$ python3 -q
>>> import numpy as np
>>> import numpy.linalg as la
>>> np.set_printoptions(suppress=True, linewidth=160)
>>> W0 = np.load("test14.npy")
>>> W0
array([[ 4,  3,  0,  0],
       [-2,  7,  0,  0],
       [ 0,  0,  4,  3],
       [ 0,  0, -2,  7]])
>>> print(np.trace(W0))
22
>>> W0.inv()
Traceback (most recent call last):
  File "<python-input-6>", line 1, in <module>
    W0.inv()
    ^^^^^^
AttributeError: 'numpy.ndarray' object has no attribute 'inv'
>>> round(np.abs(la.eigvals(W0)).max(), 2)
np.float64(5.83)
>>> np.allclose(W0, W0.T)
False
>>> W0 @ W0
array([[ 10,  33,   0,   0],
       [-22,  43,   0,   0],
       [  0,   0,  10,  33],
       [  0,   0, -22,  43]])
>>> theta = np.radians(120)
>>> r_ = np.eye(4)
>>> r_[3, 3] = r_[1, 1] = np.cos(theta)
>>> r_[3, 1], r_[1, 3] = -np.sin(theta), np.sin(theta)
>>> r_.round(2)
array([[ 1.  ,  0.  ,  0.  ,  0.  ],
       [ 0.  , -0.5 ,  0.  ,  0.87],
       [ 0.  ,  0.  ,  1.  ,  0.  ],
       [ 0.  , -0.87,  0.  , -0.5 ]])
>>> B = W0 @ r_.T
>>> np.allclose(W0 @ W0.T, B @ B.T)
True
>>> B.round(2)
array([[ 4.  , -1.5 ,  0.  , -2.6 ],
       [-2.  , -3.5 ,  0.  , -6.06],
       [ 0.  ,  2.6 ,  4.  , -1.5 ],
       [ 0.  ,  6.06, -2.  , -3.5 ]])
>>> np.allclose(la.norm(W0, axis=1), la.norm(B, axis=1))
True
>>> u = np.array([2, 0, 4, 1])
>>> B = W0 + np.outer(u, np.eye(4)[0])
>>> la.matrix_rank(la.inv(B) - la.inv(W0), tol=1e-8)
np.int64(1)
>>> la.matrix_rank(B - W0)
np.int64(1)
>>> round(la.det(B) / la.det(W0), 2), np.round(1 + la.solve(W0, u)[0], 2)
(np.float64(1.41), np.float64(1.41))
>>> print(round(la.det(2 * W0), 2), round(float(la.det(W0)), 2))
18496.0 1156.0
>>> round(float(la.eigvals(W0).sum().real), 2)
22.0
>>> print(np.poly(W0))
[   1.  -22.  189. -748. 1156.]
>>> np.einsum("ij,ji->", W0, W0)
np.int64(106)
>>> round(la.det(W0.T), 2)
np.float64(1156.0)
>>> rng = np.random.default_rng(463)
>>> z = rng.permutation(4)
>>> print(z)
[2 1 0 3]
>>> B = W0[z][:, z]
>>> B
array([[ 4,  0,  0,  3],
       [ 0,  7, -2,  0],
       [ 0,  3,  4,  0],
       [-2,  0,  0,  7]])
>>> np.round(np.sort(np.abs(la.eigvals(B))), 2)
array([5.83, 5.83, 5.83, 5.83])
>>> np.round(la.det(B), 2), round(float(la.det(W0[z])), 2)
(np.float64(1156.0), -1156.0)
>>> data = np.arange(12).reshape(3, 4) + 4
>>> print(data)
[[ 4  5  6  7]
 [ 8  9 10 11]
 [12 13 14 15]]
>>> np.round(data @ la.pinv(data) @ data, 2)
array([[ 4.,  5.,  6.,  7.],
       [ 8.,  9., 10., 11.],
       [12., 13., 14., 15.]])
>>> la.lstsq(data[:-1].T, data[-1])[2]
np.int32(2)
>>> print(np.abs(np.diag(la.qr(data)[1])) > 1e-9)
[ True  True False]
>>> B = np.array([[5, 5], [1, 1]])
>>> basis = np.kron(B, data)
>>> basis
array([[20, 25, 30, 35, 20, 25, 30, 35],
       [40, 45, 50, 55, 40, 45, 50, 55],
       [60, 65, 70, 75, 60, 65, 70, 75],
       [ 4,  5,  6,  7,  4,  5,  6,  7],
       [ 8,  9, 10, 11,  8,  9, 10, 11],
       [12, 13, 14, 15, 12, 13, 14, 15]])
>>> basis.shape
(6, 8)
>>> u = np.array([2, 1])
>>> np.cross(data[0, :3], data[1, :3])
array([-4,  8, -4])
>>> np.convolve(data[0], u)
array([ 8, 14, 17, 20,  7])
>>> Uu, s, Vt = la.svd(data)
>>> print(s.round(2) + 0)
[34.99  1.25  0.  ]
>>> B = Uu[:, :2] @ np.diag(s[:2]) @ Vt[:2]
>>> round(la.norm(data - B, 2), 2), np.round(s[2], 2)
(np.float64(0.0), np.float64(0.0))
>>> la.matrix_rank(B)
np.int64(2)
>>> np.round(np.abs(data - B).max(), 2)
np.float64(0.0)
>>> np.round(la.norm(data - B) / la.norm(data), 2)
np.float64(0.0)
>>> J = np.load("mat.npy")
>>> J.round(2)
array([[0.59, 0.42, 0.25],
       [0.42, 0.3 , 0.18],
       [0.25, 0.18, 0.11]])
>>> u = np.array([-1, -1])
>>> np.round(np.array([np.convolve(row, u, "same") for row in J]), 2)
array([[-0.59, -1.01, -0.67],
       [-0.42, -0.72, -0.48],
       [-0.25, -0.43, -0.29]])
>>> np.round(np.correlate(J[1], J[2], "full"), 2)
array([0.05, 0.11, 0.18, 0.11, 0.05])
>>> np.abs(np.diag(la.qr(J)[1])) > 1e-9
array([ True, False, False])
>>> B = np.array([[-1, 1], [3, 1], [-3, -2]])
>>> np.round(np.einsum("ik,kj->ji", J, B), 2)
array([[-0.08, -0.06, -0.04],
       [ 0.51,  0.36,  0.22]])
>>> B @ J
Traceback (most recent call last):
  File "<python-input-63>", line 1, in <module>
    B @ J
    ~~^~~
ValueError: matmul: Input operand 1 has a mismatch in its core dimension 0, with gufunc signature (n?,k),(k,m?)->(n?,m?) (size 3 is different from 2)
>>> np.round(J @ B, 2)
array([[-0.08,  0.51],
       [-0.06,  0.36],
       [-0.04,  0.22]])
>>> la.matrix_rank(np.vstack([J, B.T]))
np.int64(3)
>>> np.round(B.T @ J.T, 2)
array([[-0.08, -0.06, -0.04],
       [ 0.51,  0.36,  0.22]])
>>> np.vstack([J, B.T]).shape
(5, 3)
>>> np.round(np.einsum("ij->j", J), 2)
array([1.27, 0.9 , 0.54])
>>> B = np.array([[-5, -5, 4], [8, 1, -9]])
>>> basis = np.kron(B, J)
>>> la.matrix_rank(basis)
np.int64(2)
>>> basis.shape
(6, 9)
>>> rank = la.matrix_rank(J)
>>> rank
np.int64(1)
>>> null = la.svd(J)[2][rank:].T
>>> [int(la.matrix_rank(J[:, :j + 1])) for j in range(3)]
[1, 1, 1]
>>> null.shape
(3, 2)
>>> la.matrix_rank(J.T @ J), la.matrix_rank(J @ J.T)
(np.int64(1), np.int64(1))
>>> mat = np.load("sample5.npy")
>>> print(mat)
[[  1   0  -3   1]
 [  3  -3  -2   1]
 [  4  -3  -4   3]
 [  4  -4  -5   2]
 [  4  -7  -8  -1]
 [  2  -6  -8  -3]
 [  4  -8  -6   0]
 [  1  -9  -3  -1]
 [ -1 -11   0  -1]
 [ -2 -13   2  -1]
 [  1 -11   1  -4]
 [  3  -9  -1  -6]
 [  0  -7   0  -8]
 [ -1  -7  -1  -5]
 [  1  -7   0  -6]
 [  0  -9  -2  -3]
 [ -2 -10  -5  -3]
 [ -1 -12  -2  -5]
 [  2 -14  -2  -2]
 [  0 -13  -3  -1]
 [  3 -12  -5  -1]
 [  3 -10  -4  -1]
 [  3  -7  -3  -2]]
>>> x = np.array([-5, 2, 3, 1])
>>> rhs = mat @ x
>>> np.round(la.pinv(mat) @ mat, 2) + 0
array([[1., 0., 0., 0.],
       [0., 1., 0., 0.],
       [0., 0., 1., 0.],
       [0., 0., 0., 1.]])
>>> np.round(la.lstsq(mat, rhs)[0], 2)
array([-5.,  2.,  3.,  1.])
>>> rhs = rhs + 0.3 * rng.normal(size=23)
>>> print(rhs.round(2))
[-13.14 -26.5  -34.81 -41.04 -59.39 -48.94 -53.84 -33.09 -17.44 -11.02 -28.04 -41.75 -22.06 -17.2  -25.61 -27.1  -28.21 -29.73 -46.08 -36.12 -55.18 -47.84
 -39.7 ]
>>> b, *_ = la.lstsq(mat, rhs)
>>> print(b.round())
[-5.  2.  3.  1.]
>>> s = 20 * 0.5 ** np.arange(4)
>>> Q, _ = la.qr(np.array([[0.9, 1.2, 2.8, 1.3],
...     [-1.2, 0.5, -0.4, 0.8],
...     [0.2, 0.1, 0.9, 1.9],
...     [-2.4, 0.8, 0.2, -0.2]]))
>>> m1 = rng.normal(size=(18, 4)) * s @ Q
>>> m1.round(2)
array([[  4.9 ,  14.6 ,   3.91,   6.88],
       [  1.22,   3.67,  -4.02,   3.08],
       [ 11.61,  15.08,  10.02,  -0.04],
       [  5.06,  17.93,   1.57,  -5.34],
       [  8.87,  24.83,   1.19,  -5.25],
       [-16.76, -35.07,  -5.73,  14.18],
       [  6.4 ,   5.72,  -1.85,  -8.79],
       [ 13.08,  39.43,   0.64,  -3.67],
       [ -5.6 ,  -5.19, -13.76,   9.94],
       [ -4.58, -12.24,  -5.3 ,  -4.36],
       [ -0.15,  -4.53,  -4.9 ,  -3.15],
       [ -4.2 ,  17.59, -14.24,  19.25],
       [ 10.88,  18.47,   8.09,  -4.61],
       [ 11.76,  34.33,   0.63, -14.94],
       [  2.87,  28.53, -12.65,  -0.71],
       [ 14.66,  40.35,  -0.25,   1.66],
       [  0.72,   7.64,  -6.13,  -9.2 ],
       [  9.97,  10.  ,   4.91, -11.44]])
>>> x = np.array([2, 5, 6, 3])
>>> rhs = m1 @ x
>>> np.round(la.lstsq(m1, rhs)[0], 2)
array([2., 5., 6., 3.])
>>> rhs = rhs + 0.1 * rng.normal(size=18)
>>> rhs.round(2)
array([ 126.88,    5.88,  158.65,   93.05,  133.41, -200.75,    3.88,  216.22,  -89.88, -115.27,  -61.59,   51.87,  148.82,  154.01,   70.22,  234.63,  -24.57,
         65.08])
>>> b, *_ = la.lstsq(m1, rhs)
>>> [round(float(la.norm(la.solve(m1.T @ m1 + lam * np.eye(4), m1.T @ rhs))), 2) for lam in (0, 1, 10, 100)]
[8.6, 8.59, 8.48, 7.72]
>>> z = rng.permutation(4)
>>> B = m1[:, z] * rng.choice([-1, 1], 4)
>>> B.round(2)
array([[  3.91,  -6.88,  14.6 ,   4.9 ],
       [ -4.02,  -3.08,   3.67,   1.22],
       [ 10.02,   0.04,  15.08,  11.61],
       [  1.57,   5.34,  17.93,   5.06],
       [  1.19,   5.25,  24.83,   8.87],
       [ -5.73, -14.18, -35.07, -16.76],
       [ -1.85,   8.79,   5.72,   6.4 ],
       [  0.64,   3.67,  39.43,  13.08],
       [-13.76,  -9.94,  -5.19,  -5.6 ],
       [ -5.3 ,   4.36, -12.24,  -4.58],
       [ -4.9 ,   3.15,  -4.53,  -0.15],
       [-14.24, -19.25,  17.59,  -4.2 ],
       [  8.09,   4.61,  18.47,  10.88],
       [  0.63,  14.94,  34.33,  11.76],
       [-12.65,   0.71,  28.53,   2.87],
       [ -0.25,  -1.66,  40.35,  14.66],
       [ -6.13,   9.2 ,   7.64,   0.72],
       [  4.91,  11.44,  10.  ,   9.97]])
>>> Uu, _, Vt = la.svd(m1.T @ B)
>>> np.round(Uu @ Vt, 2) + 0
array([[ 0.,  0.,  0.,  1.],
       [ 0.,  0.,  1.,  0.],
       [ 1.,  0.,  0.,  0.],
       [ 0., -1.,  0.,  0.]])
>>> np.round(la.lstsq(m1, B)[0], 2) + 0
array([[ 0.,  0.,  0.,  1.],
       [ 0.,  0.,  1.,  0.],
       [ 1.,  0.,  0.,  0.],
       [ 0., -1.,  0.,  0.]])
>>> hat = m1 @ la.solve(m1.T @ m1, m1.T)
>>> np.allclose(hat @ hat, hat)
True
>>> np.round(np.diag(hat), 2)
array([0.16, 0.09, 0.29, 0.11, 0.08, 0.22, 0.28, 0.18, 0.37, 0.13, 0.17, 0.48, 0.12, 0.31, 0.32, 0.3 , 0.19, 0.2 ])
>>> np.round(hat @ m1[:, 3], 2)
array([  6.88,   3.08,  -0.04,  -5.34,  -5.25,  14.18,  -8.79,  -3.67,   9.94,  -4.36,  -3.15,  19.25,  -4.61, -14.94,  -0.71,   1.66,  -9.2 , -11.44])
